>>> import numpy as np
>>> np.set_printoptions(precision=2, suppress=True, linewidth=160, legacy="1.25")
>>> rnd = lambda a: np.round(a, 2) + 0
>>> B = np.array([[0.3],
...     [0.7],
...     [-1.4],
...     [-0.6],
...     [0.4],
...     [1.3],
...     [0.7],
...     [-0.8],
...     [-1.3],
...     [2.3],
...     [-0.7]])
>>> W2 = np.array([[0.8, 1.2, -0.3, 2.5, -0.5, 0.9, -1.2, -0.4]])
>>> F = B @ W2
>>> rnd(F)
array([[ 0.24,  0.36, -0.09,  0.75, -0.15,  0.27, -0.36, -0.12],
       [ 0.56,  0.84, -0.21,  1.75, -0.35,  0.63, -0.84, -0.28],
       [-1.12, -1.68,  0.42, -3.5 ,  0.7 , -1.26,  1.68,  0.56],
       [-0.48, -0.72,  0.18, -1.5 ,  0.3 , -0.54,  0.72,  0.24],
       [ 0.32,  0.48, -0.12,  1.  , -0.2 ,  0.36, -0.48, -0.16],
       [ 1.04,  1.56, -0.39,  3.25, -0.65,  1.17, -1.56, -0.52],
       [ 0.56,  0.84, -0.21,  1.75, -0.35,  0.63, -0.84, -0.28],
       [-0.64, -0.96,  0.24, -2.  ,  0.4 , -0.72,  0.96,  0.32],
       [-1.04, -1.56,  0.39, -3.25,  0.65, -1.17,  1.56,  0.52],
       [ 1.84,  2.76, -0.69,  5.75, -1.15,  2.07, -2.76, -0.92],
       [-0.56, -0.84,  0.21, -1.75,  0.35, -0.63,  0.84,  0.28]])
>>> rank = np.linalg.matrix_rank(F)
>>> print(rank)
1
>>> N = np.linalg.svd(F)[2][rank:].T
>>> np.allclose(F @ N, 0)
True
>>> N.shape
(8, 7)
>>> np.linalg.matrix_rank(F.T @ F), np.linalg.matrix_rank(F @ F.T)
(1, 1)
>>> [int(np.linalg.matrix_rank(np.delete(F, i, axis=0))) for i in range(11)]
[1, 1, 1, 1, 1, 1, 1, 1, 1, 1, 1]
>>> np.allclose(F[:-1].T @ np.linalg.lstsq(F[:-1].T, F[-1])[0], F[-1])
True
>>> np.unique(F.round(6), axis=0).shape
(10, 8)
>>> m1 = np.load("out6.npy")
>>> print(m1)
[[3. 1. 0. 0.]
 [0. 3. 1. 0.]
 [0. 0. 3. 1.]
 [0. 0. 0. 3.]]
>>> rng = np.random.default_rng(561)
>>> idx = rng.permutation(4)
>>> idx
array([1, 0, 2, 3])
>>> B = m1[idx][:, idx]
>>> rnd(np.linalg.det(B)), rnd(np.linalg.det(m1[idx]))
(81.0, -81.0)
>>> print(np.allclose(B, m1))
False
>>> rnd(np.sort(np.abs(np.linalg.eigvals(B))))
array([3., 3., 3., 3.])
>>> ev, V = np.linalg.eig(m1)
>>> rnd(np.sort(np.linalg.eigvals(np.linalg.inv(m1))))
array([0.33, 0.33, 0.33, 0.33])
>>> rnd(np.sort(np.linalg.eigvals(m1.T)))
array([3., 3., 3., 3.])
>>> np.prod(ev)
81.0
>>> rnd(np.sort(np.linalg.eigvals(m1 @ m1)))
array([9., 9., 9., 9.])
>>> m1 @ V[:, 0] - ev[0] * V[:, 0]
array([0., 0., 0., 0.])
>>> B = m1 + rng.integers(-2, 3, (4, 3)) @ rng.integers(-2, 3, (3, 4))
>>> B
array([[ 0., -4.,  5., -2.],
       [-1.,  0.,  5., -1.],
       [-3., -1.,  4., -5.],
       [ 3., -1.,  1., 11.]])
>>> print(B - m1)
[[-3. -5.  5. -2.]
 [-1. -3.  4. -1.]
 [-3. -1.  1. -6.]
 [ 3. -1.  1.  8.]]
>>> print(np.linalg.matrix_rank(B - m1, tol=1e-8))
3
>>> M = np.load("case14.npy")
>>> M
array([[ 0,  0,  0, 55, 71, 44, 30,  0, 16,  2, 11],
       [ 0,  0,  0, 25, 30, 41, 15,  0, 23,  0,  0],
       [ 2,  0, 17,  1, 13, 26,  0, 16, 30,  2,  0],
       [28, 23, 24,  0,  0,  0,  0,  3,  0, 18, 10],
       [10,  0, 26,  0,  0, 20,  0, 16, 24,  0,  0],
       [ 7,  4, 11,  0,  1, 12,  0,  0,  0,  0,  5],
       [ 7,  0, 15,  0,  0,  0,  0, 17, 13,  0,  0],
       [ 0,  0, 20,  1, 23, 56,  0, 12, 46,  0,  0],
       [ 0,  9,  0, 28, 36, 13, 17,  0,  0, 14, 11],
       [ 0,  0,  0,  0,  0, 21,  0,  1, 23,  0,  0],
       [11,  0, 18,  0,  0,  3,  0, 19, 17, 18,  0],
       [ 0,  0,  0, 34, 33, 28, 36,  0, 20,  0,  0],
       [ 0,  0,  0,  0,  0,  0, 27,  8, 11,  0,  0],
       [44, 42, 29,  0,  0,  0,  0, 10,  0, 56, 17],
       [ 0,  1,  0, 16, 24, 25,  1,  0,  0,  0,  9],
       [24, 32,  8, 19, 25,  0, 15,  6,  0, 57, 17],
       [ 0,  0, 16,  7, 25, 46,  0, 14, 42,  0,  0],
       [ 8, 20,  0, 25, 33,  2, 15,  0,  0, 29, 15],
       [ 0,  0,  0, 19, 16, 27, 24,  0, 27,  0,  0],
       [ 0,  0,  0, 34, 13,  0, 70,  0,  0,  0,  0],
       [16,  9, 15,  0,  0,  0,  0,  9,  0, 21,  4],
       [ 6, 23,  0,  0,  0,  0, 21,  0,  0,  8, 10],
       [50, 27, 46,  0,  0,  0,  0, 29,  0, 62,  6],
       [38,  5, 46,  0,  0,  0,  0, 29,  5, 26,  0],
       [ 6, 30,  0,  7, 11,  0,  0,  0,  0,  0, 21],
       [ 0,  0,  0, 46, 39, 18, 56,  0,  0,  0,  8],
       [ 0,  0,  0, 22,  9,  4, 46,  3, 20,  0,  0],
       [ 0,  7,  0, 52, 52,  1, 58,  2,  3, 39,  9],
       [ 3,  0, 19, 16, 31, 30,  0, 27, 42, 23,  0],
       [33, 31, 19,  0,  0,  0,  1, 14,  0, 58, 12],
       [ 0,  0, 11, 10, 29, 60,  0, 11, 52,  0,  0],
       [40, 35, 30,  0,  8,  0,  0, 13,  0, 58, 16],
       [ 0,  0, 17,  0,  0, 37,  0, 24, 53,  0,  0],
       [ 0,  0,  0, 28, 32, 21, 22,  0,  7,  0,  5],
       [ 0,  0,  0,  0,  0,  0, 23, 17, 28,  0,  0],
       [ 0, 13,  0, 16, 30, 23,  0,  0,  0,  0, 15],
       [ 0,  0,  0, 31, 22, 17, 46,  0, 15,  0,  0],
       [ 9,  0, 39,  0,  0, 39,  0, 29, 49,  0,  0],
       [25,  0, 33,  0,  0,  0,  0, 22,  6, 10,  0],
       [ 2, 10,  0, 52, 65, 16, 37,  7, 10, 49, 12],
       [ 0,  9,  0, 52, 52,  5, 56,  0,  0, 25, 12],
       [ 2,  0,  7,  0,  0,  0,  3, 13, 14,  7,  0]])
>>> q, r_ = np.linalg.qr(M)
>>> q.shape, r_.shape
((42, 11), (11, 11))
>>> np.trace(q @ q.T)
11.0
>>> rnd(q.T @ q)
array([[1., 0., 0., 0., 0., 0., 0., 0., 0., 0., 0.],
       [0., 1., 0., 0., 0., 0., 0., 0., 0., 0., 0.],
       [0., 0., 1., 0., 0., 0., 0., 0., 0., 0., 0.],
       [0., 0., 0., 1., 0., 0., 0., 0., 0., 0., 0.],
       [0., 0., 0., 0., 1., 0., 0., 0., 0., 0., 0.],
       [0., 0., 0., 0., 0., 1., 0., 0., 0., 0., 0.],
       [0., 0., 0., 0., 0., 0., 1., 0., 0., 0., 0.],
       [0., 0., 0., 0., 0., 0., 0., 1., 0., 0., 0.],
       [0., 0., 0., 0., 0., 0., 0., 0., 1., 0., 0.],
       [0., 0., 0., 0., 0., 0., 0., 0., 0., 1., 0.],
       [0., 0., 0., 0., 0., 0., 0., 0., 0., 0., 1.]])
